% ipython --no-banner

In [1]: import numpy as np

In [2]: np.set_printoptions(precision=2, suppress=True, linewidth=140)

In [3]: arr = np.load("arr.npy")

In [4]: arr
Out[4]: 
array([[ 4,  5,  6,  7],
       [ 8,  9, 10, 11],
       [12, 13, 14, 15],
       [16, 17, 18, 19]])

In [5]: np.einsum("ii->", arr)
Out[5]: np.int64(46)

In [6]: np.kron(np.eye(2, dtype=int), arr)
Out[6]: 
array([[ 4,  5,  6,  7,  0,  0,  0,  0],
       [ 8,  9, 10, 11,  0,  0,  0,  0],
       [12, 13, 14, 15,  0,  0,  0,  0],
       [16, 17, 18, 19,  0,  0,  0,  0],
       [ 0,  0,  0,  0,  4,  5,  6,  7],
       [ 0,  0,  0,  0,  8,  9, 10, 11],
       [ 0,  0,  0,  0, 12, 13, 14, 15],
       [ 0,  0,  0,  0, 16, 17, 18, 19]])

In [7]: np.round(np.poly(arr), 2) + 0
Out[7]: array([  1., -46., -80.,   0.,   0.])

In [8]: round(np.linalg.eigvals(arr).sum().real, 2)
Out[8]: np.float64(46.0)

In [9]: np.round(np.linalg.det(2 * arr), 2), round(np.linalg.det(arr), 2)
Out[9]: (np.float64(-0.0), np.float64(-0.0))

In [10]: arr @ np.linalg.pinv(arr) @ arr
Out[10]: 
array([[ 4.,  5.,  6.,  7.],
       [ 8.,  9., 10., 11.],
       [12., 13., 14., 15.],
       [16., 17., 18., 19.]])

In [11]: np.linalg.lstsq(arr[:-1].T, arr[-1])[2]
Out[11]: np.int32(2)

In [12]: round(float(np.trace(np.linalg.pinv(arr) @ arr)), 2)
Out[12]: 2.0

In [13]: np.allclose(arr[:-1].T @ np.linalg.lstsq(arr[:-1].T, arr[-1])[0], arr[-1])
Out[13]: True

In [14]: Uu, sigma, Vh = np.linalg.svd(arr)

In [15]: sigma.round(2) + 0
Out[15]: array([49.53,  1.62,  0.  ,  0.  ])

In [16]: np.argmax(sigma[:-1] / (sigma[1:] + 1e-6)) + 1
Out[16]: np.int64(2)

In [17]: Y = Uu[:, :2] @ np.diag(sigma[:2]) @ Vh[:2]

In [18]: np.round(np.linalg.norm(arr - Y, 2), 2), np.round(sigma[2], 2)
Out[18]: (np.float64(0.0), np.float64(0.0))

In [19]: round(float(np.linalg.norm(arr - Y) / np.linalg.norm(arr)), 2)
Out[19]: 0.0

In [20]: np.linalg.matrix_rank(Y)
Out[20]: np.int64(2)

In [21]: Uu, sigma, Vh = np.linalg.svd(arr)

In [22]: V = Vh[:(sigma > 1e-8).sum()]

In [23]: rng = np.random.default_rng(19777)

In [24]: vec = arr[1] + -2 * arr[0] + rng.integers(2) * np.eye(4)[3]

In [25]: vec
Out[25]: array([ 0., -1., -2., -2.])

In [26]: np.allclose(V.T @ V @ vec, vec)
Out[26]: False

In [27]: np.linalg.matrix_rank(np.vstack([arr, vec]))
Out[27]: np.int64(3)

In [28]: np.diag(V.T @ V)
Out[28]: array([0.7, 0.3, 0.3, 0.7])
